$ python3 -q
>>> import numpy as np
>>> import numpy.linalg as la
>>> np.set_printoptions(precision=1, suppress=True, linewidth=200)
>>> F = np.load("run2.npy")
>>> F
array([[0, 0, 1, 0],
       [0, 0, 0, 1],
       [1, 0, 0, 0],
       [0, 1, 0, 0]])
>>> rng = np.random.default_rng(351199)
>>> z = rng.permutation(4)
>>> out = F[:, z] * rng.choice([-1, 1], 4)
>>> out
array([[ 1,  0,  0,  0],
       [ 0,  1,  0,  0],
       [ 0,  0,  1,  0],
       [ 0,  0,  0, -1]])
>>> Uu, _, Vh = la.svd(F.T @ out)
>>> Uu @ Vh
array([[ 0.,  0.,  1.,  0.],
       [ 0.,  0.,  0., -1.],
       [ 1.,  0.,  0.,  0.],
       [ 0.,  1.,  0.,  0.]])
>>> la.lstsq(F, out)[0]
array([[ 0.,  0.,  1.,  0.],
       [ 0.,  0.,  0., -1.],
       [ 1.,  0.,  0.,  0.],
       [ 0.,  1.,  0.,  0.]])
>>> J = np.load("case19.npy")
>>> J
array([[ 8.9, -4.6, -0.1],
       [ 9.4, -2.2,  2.6],
       [ 1.3, -7.3, -6.7],
       [ 8.7,  0.4,  4.9],
       [ 1. ,  6.7,  7.3],
       [ 6.5,  3.4,  6.8],
       [ 0.5, -7.2, -7. ],
       [-7.9, -1.8, -5.9],
       [ 7.3,  2.6,  6.4],
       [-8.5, -0.8, -5.2],
       [-7.9, -1.7, -5.8],
       [-8.2, -1.4, -5.6],
       [ 8.1, -5.7, -1.6],
       [-7.1,  6.4,  2.9],
       [ 6.2,  3.7,  6.9],
       [ 9.3, -3.6,  1.1],
       [ 9.3, -3.6,  1.1],
       [-9.4,  2. , -2.8],
       [-1.6,  7.3,  6.6],
       [ 1.1, -7.3, -6.8],
       [ 0.5, -7.1, -7. ],
       [-7.9,  5.9,  1.9],
       [-9.4,  3.1, -1.7],
       [-9.1,  0.5, -4.2]])
>>> # rows and columns are dependent
>>> out = J / np.sqrt((J ** 2).mean(axis=1, keepdims=True))
>>> out[13]
array([-1.2,  1.1,  0.5])
>>> la.matrix_rank(J - J.mean(axis=1, keepdims=True))
np.int64(2)
>>> la.matrix_rank(out) == la.matrix_rank(J)
np.True_
>>> la.norm(out, axis=1)
array([1.7, 1.7, 1.7, 1.7, 1.7, 1.7, 1.7, 1.7, 1.7, 1.7, 1.7, 1.7, 1.7, 1.7, 1.7, 1.7, 1.7, 1.7, 1.7, 1.7, 1.7, 1.7, 1.7, 1.7])
>>> feats = np.loadtxt("sample9.csv", delimiter=",")
>>> feats
array([[-1., -6., -4., -3.],
       [-8.,  0., -8., -4.],
       [ 9., -3.,  6.,  5.],
       [-7.,  7., -5.,  7.]])
>>> u = np.array([4, 4, 1, 3])
>>> out = feats + np.outer(u, np.eye(4)[2])
>>> out
array([[-1., -6.,  0., -3.],
       [-8.,  0., -4., -4.],
       [ 9., -3.,  7.,  5.],
       [-7.,  7., -2.,  7.]])
>>> la.matrix_rank(la.inv(out) - la.inv(feats), tol=1e-8)
np.int64(1)
>>> out = feats[0, 0] * feats[1:] - np.outer(feats[1:, 0], feats[0])
>>> out
array([[  0., -48., -24., -20.],
       [  0.,  57.,  30.,  22.],
       [  0., -49., -23., -28.]])
>>> np.flatnonzero(~out.round(6).any(axis=1))
array([], dtype=int64)
>>> la.matrix_rank(out), la.matrix_rank(feats)
(np.int64(3), np.int64(4))
>>> [round(float(x), 1) for x in la.svd(out, compute_uv=False)[:3]]
[107.6, 7.2, 0.5]
>>> la.cond(out) > 100
np.True_
>>> data = np.loadtxt("m.csv", delimiter=",")
>>> data
array([[2., 0., 0., 0.],
       [2., 4., 0., 0.],
       [0., 5., 5., 0.],
       [0., 3., 5., 3.]])
>>> x = np.array([1, 2, -2, 1])
>>> la.inv(F)
array([[0., 0., 1., 0.],
       [0., 0., 0., 1.],
       [1., 0., 0., 0.],
       [0., 1., 0., 0.]])
>>> 4 - la.matrix_rank(F - np.eye(4), tol=1e-8)
np.int64(2)
>>> [p for p in range(1, 25) if np.allclose(la.matrix_power(F, p), np.eye(4))]
[2, 4, 6, 8, 10, 12, 14, 16, 18, 20, 22, 24]
>>> np.sort(np.abs(np.degrees(np.angle(la.eigvals(F)))))
array([  0.,   0., 180., 180.])
>>> np.round(la.det(F), 1)
np.float64(1.0)
>>> np.abs(la.eigvals(F))
array([1., 1., 1., 1.])
>>> W = np.array([[1, 2, -1, 1, -1],
...     [1, 0, -1, -2, 2],
...     [1, 0, 1, -2, -2],
...     [2, -2, 1, 2, -2]])
>>> b = np.array([3, 1, 4, 2, 3])
>>> act = np.maximum(data @ W + b, 0)
>>> act
array([[ 5.,  5.,  2.,  4.,  1.],
       [ 9.,  5.,  0.,  0.,  9.],
       [13.,  1.,  4.,  0.,  3.],
       [17.,  0.,  9.,  0.,  0.]])
>>> (act > 0).astype(int)
array([[1, 1, 1, 1, 1],
       [1, 1, 0, 0, 1],
       [1, 1, 1, 0, 1],
       [1, 0, 1, 0, 0]])
>>> la.matrix_rank(act)
np.int64(4)
>>> basis = np.array([[3, 0], [2, 5], [3, 1], [3, 1], [0, 1]])
>>> W @ basis
array([[ 7,  9],
       [-6, -1],
       [ 0, -3],
       [11, -9]])
>>> act @ basis
array([[43., 32.],
       [37., 34.],
       [53., 12.],
       [78.,  9.]])
>>> out = act / la.norm(act, axis=1)
Traceback (most recent call last):
  File "<python-input-50>", line 1, in <module>
    out = act / la.norm(act, axis=1)
          ~~~~^~~~~~~~~~~~~~~~~~~~~~
ValueError: operands could not be broadcast together with shapes (4,5) (4,) 
>>> out = act / la.norm(act, axis=1, keepdims=True)
>>> G = out @ out.T
>>> np.argwhere(np.triu(np.abs(G) > 0.95, 1))
array([[2, 3]])
>>> la.norm(out, axis=1)
array([1., 1., 1., 1.])
>>> G
array([[1. , 0.7, 0.7, 0.6],
       [0.7, 1. , 0.8, 0.6],
       [0.7, 0.8, 1. , 1. ],
       [0.6, 0.6, 1. , 1. ]])
>>> (np.abs(G) > 0.9).astype(int)
array([[1, 0, 0, 0],
       [0, 1, 0, 0],
       [0, 0, 1, 1],
       [0, 0, 1, 1]])
>>> round(np.degrees(np.arccos(np.clip(G[1, 3], -1, 1))), 1)
np.float64(54.4)
>>> np.sort(la.eigvals(data))
array([2., 3., 4., 5.])
>>> np.prod(np.diag(data)), np.round(la.det(data), 1)
(np.float64(120.0), np.float64(120.0))
>>> la.matrix_power(data - np.diag(np.diag(data)), 4)
array([[0., 0., 0., 0.],
       [0., 0., 0., 0.],
       [0., 0., 0., 0.],
       [0., 0., 0., 0.]])
>>> [int(la.matrix_rank(la.matrix_power(data, p))) for p in range(1, 5)]
[4, 4, 4, 4]
>>> K = np.load("layer14.npy")
>>> K
array([[ 2.4,  0.7,  1.7],
       [-0.7,  2.9, -0.2],
       [ 1.7,  0.2, -2.5]])
>>> np.round(K.T @ K, 1) + 0
array([[9., 0., 0.],
       [0., 9., 0.],
       [0., 0., 9.]])
>>> la.svd(K, compute_uv=False)
array([3., 3., 3.])
>>> round(K[:, 1] @ K[:, 0], 1)
np.float64(-0.0)
>>> out = la.invert(K)
Traceback (most recent call last):
  File "<python-input-67>", line 1, in <module>
    out = la.invert(K)
          ^^^^^^^^^
AttributeError: module 'numpy.linalg' has no attribute 'invert'
>>> out = la.inv(K)
>>> (np.abs(out) > 1e-9).astype(int)
array([[1, 1, 1],
       [1, 1, 1],
       [1, 1, 1]])
>>> la.det(K) * out
array([[-7.1,  2. , -5.1],
       [-2. , -8.8, -0.7],
       [-5.1,  0.5,  7.4]])
>>> np.allclose(out, K.T)
False
>>> np.round(K @ out, 1) + 0
array([[1., 0., 0.],
       [0., 1., 0.],
       [0., 0., 1.]])
>>> round(float(la.slogdet(K)[0]), 1)
-1.0
>>> Uu, s, Vh = la.svd(feats)
>>> s
array([18.8, 12.3,  5. ,  0.4])
>>> out = Uu[:, :3] @ np.diag(s[:3]) @ Vh[:3]
>>> round(float(la.norm(feats - out) / la.norm(feats)), 1)
0.0
>>> Uu, s = la.svd(K)
Traceback (most recent call last):
  File "<python-input-78>", line 1, in <module>
    Uu, s = la.svd(K)
    ^^^^^
ValueError: too many values to unpack (expected 2)
>>> Uu, s, Vh = la.svd(K, full_matrices=False)
>>> s / s[0]
array([1., 1., 1.])
>>> s
array([3., 3., 3.])
>>> np.round(Uu.T @ Uu, 1) + 0
array([[1., 0., 0.],
       [0., 1., 0.],
       [0., 0., 1.]])
>>> Uu.shape, s.shape, Vh.shape
((3, 3), (3,), (3, 3))
>>> q, Rm = la.qr(K)
>>> abs(Rm[0, 0]), round(float(la.norm(K[:, 0])), 1)
(np.float64(3.0), 3.0)
>>> q
array([[-0.8, -0.2, -0.6],
       [ 0.2, -1. ,  0.1],
       [-0.6, -0.1,  0.8]])
>>> Rm.round(1) + 0
array([[-3.,  0.,  0.],
       [ 0., -3.,  0.],
       [ 0.,  0., -3.]])
>>> np.round(q.T @ q, 1) + 0
array([[1., 0., 0.],
       [0., 1., 0.],
       [0., 0., 1.]])
>>> arr = np.load("x.npy")
>>> arr
array([[ 0., -1.,  0.],
       [-1.,  0.,  0.],
       [ 0.,  0.,  0.]])
>>> Uu, s, Vh = la.svd(arr)
>>> s
array([1., 1., 0.])
>>> np.argmax(s[:-1] / (s[1:] + 1e-6)) + 1
np.int64(2)
>>> out = Uu[:, :2] @ np.diag(s[:2]) @ Vh[:2]
>>> la.matrix_rank(out)
np.int64(2)
>>> out
array([[ 0., -1.,  0.],
       [-1.,  0.,  0.],
       [ 0.,  0.,  0.]])
>>> np.abs(arr - out).max()
np.float64(0.0)
>>> la.matrix_rank(arr, rtol=0.05)
np.int64(2)
